$ ipython --no-banner

In [1]: import numpy as np

In [2]: import numpy.linalg as la

In [3]: np.set_printoptions(precision=3, suppress=True, linewidth=100)

In [4]: r0 = np.array([-3, 1, 1, 3])

In [5]: A = r0[np.abs(np.subtract.outer(np.arange(4), np.arange(4)))]

In [6]: A
Out[6]: 
array([[-3,  1,  1,  3],
       [ 1, -3,  1,  1],
       [ 1,  1, -3,  1],
       [ 3,  1,  1, -3]])

In [7]: rng = np.random.default_rng(3987)

In [8]: lab = rng.permutation(4)

In [9]: B = A[:, lab] * rng.choice([-1, 1], 4)

In [10]: B
Out[10]: 
array([[-3,  1,  3, -1],
       [ 1,  1,  1,  3],
       [ 1, -3,  1, -1],
       [ 3,  1, -3, -1]])

In [11]: Uu, _, Vt = la.svd(A.T @ B)

In [12]: np.round(la.lstsq(A, B)[0], 3) + 0
Out[12]: 
array([[ 1.,  0.,  0.,  0.],
       [ 0.,  0.,  0., -1.],
       [ 0.,  1.,  0.,  0.],
       [ 0.,  0.,  1.,  0.]])

In [13]: vals, vecs = la.eig(A)

In [14]: np.sort(la.eigvals(la.inv(A)))
Out[14]: array([-0.309, -0.25 , -0.167,  0.809])

In [15]: vals
Out[15]: array([ 1.236, -6.   , -3.236, -4.   ])

In [16]: np.sort(la.eigvals(A @ A))
Out[16]: array([ 1.528, 10.472, 16.   , 36.   ])

In [17]: round(float(np.prod(vals)), 3)
Out[17]: -96.0

In [18]: X = np.array([[2, 3, 4], [5, 6, 7], [8, 9, 10]])

In [19]: B = X / la.norm(X, axis=1, keepdims=True)

In [20]: C2 = B @ B.T

In [21]: np.round(np.degrees(np.arccos(np.clip(C2[0, 1], -1, 1))), 3)
Out[21]: np.float64(7.476)

In [22]: (C2 - 2 * np.eye(3)).round(6).argmax(axis=1)
Out[22]: array([1, 2, 1])

In [23]: np.argwhere(np.triu(np.abs(C2) > 0.95, 1))
Out[23]: 
array([[0, 1],
       [0, 2],
       [1, 2]])

In [24]: (np.abs(C2) > 0.9).astype(int)
Out[24]: 
array([[1, 1, 1],
       [1, 1, 1],
       [1, 1, 1]])

In [25]: la.norm(B, axis=1)
Out[25]: array([1., 1., 1.])
